$ ipython --no-banner

In [1]: import numpy as np

In [2]: np.set_printoptions(suppress=True, linewidth=140)

In [3]: X = np.load("m.npy")

In [4]: X
Out[4]: 
array([[ -3.8,  -1.9,   0.9],
       [ -3.5,  -2.9,   1.7],
       [  2.7,   5.1,   1. ],
       [  3.8,   4.6,  -0.2],
       [  4.2,   5.8,   0.3],
       [  3. ,   4.8,   1.5],
       [ -5.7, -14.1,   8.8],
       [ -7.6, -13.1,  10.7],
       [ -2.8,  -3.3,   2. ],
       [ -6.9, -14.6,   8.2],
       [ -3.9,  -1.1,   1.2],
       [  2.1,   5. ,   0.3],
       [ -3.1,  -1.9,   3.3],
       [  2.7,   4.4,   2.3],
       [ -7. , -15. ,   9.8],
       [  2.6,   3.2,   1. ],
       [ -3.6,  -1.4,   3.3],
       [ -3.2,  -2.4,   1.8],
       [ -6.3, -13.8,   8.3],
       [ -4.1,  -3. ,   2.1]])

In [5]: P = X @ np.linalg.solve(X.T @ X, X.T)

In [6]: round(np.trace(P), 1)
Out[6]: np.float64(3.0)

In [7]: np.linalg.matrix_rank(np.eye(20) - P)
Out[7]: np.int64(17)

In [8]: np.round(np.diag(P), 1) + 0
Out[8]: array([0.1, 0.1, 0.1, 0.1, 0.2, 0.2, 0.2, 0.3, 0. , 0.2, 0.2, 0.1, 0.1, 0.2, 0.2, 0.1, 0.2, 0.1, 0.2, 0.1])

In [9]: np.round(P @ X[:, 2], 1)
Out[9]: array([ 0.9,  1.7,  1. , -0.2,  0.3,  1.5,  8.8, 10.7,  2. ,  8.2,  1.2,  0.3,  3.3,  2.3,  9.8,  1. ,  3.3,  1.8,  8.3,  2.1])

In [10]: np.allclose(P @ P, P)
Out[10]: True

In [11]: arr = np.loadtxt("run0.csv", delimiter=",")

In [12]: arr.round(1) + 0
Out[12]: 
array([[-0.3, -0.8, -0.4, -0.5, -1.5, -0.6, -0.2, -0.2,  0. ],
       [-0.8,  0.8, -0.1, -0.1,  0.4,  0.2,  1. ,  0.5, -0.5],
       [-0.4, -0.1, -0.7, -1.5,  0.5, -0.3, -0.3,  0.4, -1. ],
       [-0.5, -0.1, -1.5,  0. ,  0.2, -0.4, -1.1,  0.4, -0.9],
       [-1.5,  0.4,  0.5,  0.2, -1.5, -1.1,  0.1, -0.3,  0.1],
       [-0.6,  0.2, -0.3, -0.4, -1.1,  0.6,  0.3, -0.4, -0.6],
       [-0.2,  1. , -0.3, -1.1,  0.1,  0.3, -1.7, -0.7,  1.2],
       [-0.2,  0.5,  0.4,  0.4, -0.3, -0.4, -0.7,  1.2,  0.7],
       [ 0. , -0.5, -1. , -0.9,  0.1, -0.6,  1.2,  0.7,  0.5]])

In [13]: np.all(np.linalg.eigvalsh(arr) > 0)
Out[13]: np.False_

In [14]: data = 0.5 ** np.abs(np.subtract.outer(np.arange(14), np.arange(14)))

In [15]: data.round(1) + 0
Out[15]: 
array([[1. , 0.5, 0.2, 0.1, 0.1, 0. , 0. , 0. , 0. , 0. , 0. , 0. , 0. , 0. ],
       [0.5, 1. , 0.5, 0.2, 0.1, 0.1, 0. , 0. , 0. , 0. , 0. , 0. , 0. , 0. ],
       [0.2, 0.5, 1. , 0.5, 0.2, 0.1, 0.1, 0. , 0. , 0. , 0. , 0. , 0. , 0. ],
       [0.1, 0.2, 0.5, 1. , 0.5, 0.2, 0.1, 0.1, 0. , 0. , 0. , 0. , 0. , 0. ],
       [0.1, 0.1, 0.2, 0.5, 1. , 0.5, 0.2, 0.1, 0.1, 0. , 0. , 0. , 0. , 0. ],
       [0. , 0.1, 0.1, 0.2, 0.5, 1. , 0.5, 0.2, 0.1, 0.1, 0. , 0. , 0. , 0. ],
       [0. , 0. , 0.1, 0.1, 0.2, 0.5, 1. , 0.5, 0.2, 0.1, 0.1, 0. , 0. , 0. ],
       [0. , 0. , 0. , 0.1, 0.1, 0.2, 0.5, 1. , 0.5, 0.2, 0.1, 0.1, 0. , 0. ],
       [0. , 0. , 0. , 0. , 0.1, 0.1, 0.2, 0.5, 1. , 0.5, 0.2, 0.1, 0.1, 0. ],
       [0. , 0. , 0. , 0. , 0. , 0.1, 0.1, 0.2, 0.5, 1. , 0.5, 0.2, 0.1, 0.1],
       [0. , 0. , 0. , 0. , 0. , 0. , 0.1, 0.1, 0.2, 0.5, 1. , 0.5, 0.2, 0.1],
       [0. , 0. , 0. , 0. , 0. , 0. , 0. , 0.1, 0.1, 0.2, 0.5, 1. , 0.5, 0.2],
       [0. , 0. , 0. , 0. , 0. , 0. , 0. , 0. , 0.1, 0.1, 0.2, 0.5, 1. , 0.5],
       [0. , 0. , 0. , 0. , 0. , 0. , 0. , 0. , 0. , 0.1, 0.1, 0.2, 0.5, 1. ]])

In [16]: x = np.array([2, 2, 0, 2, 1, 2, 1, 0, 1, 1, 1, 2, 1, 1])

In [17]: y = data @ x

In [18]: y.round(1)
Out[18]: array([3.4, 3.8, 3.1, 3.9, 3.8, 3.9, 3.1, 2.3, 2.7, 3. , 3.3, 3.7, 3. , 2.2])

In [19]: np.round(np.linalg.solve(data, data[:, 0]), 1)
Out[19]: array([1., 0., 0., 0., 0., 0., 0., 0., 0., 0., 0., 0., 0., 0.])

In [20]: np.round(np.linalg.solve(data, y + data[:, 4]), 1)
Out[20]: array([2., 2., 0., 2., 2., 2., 1., 0., 1., 1., 1., 2., 1., 1.])

In [21]: np.round(np.linalg.solve(data, -3 * y), 1)
Out[21]: array([-6., -6.,  0., -6., -3., -6., -3.,  0., -3., -3., -3., -6., -3., -3.])
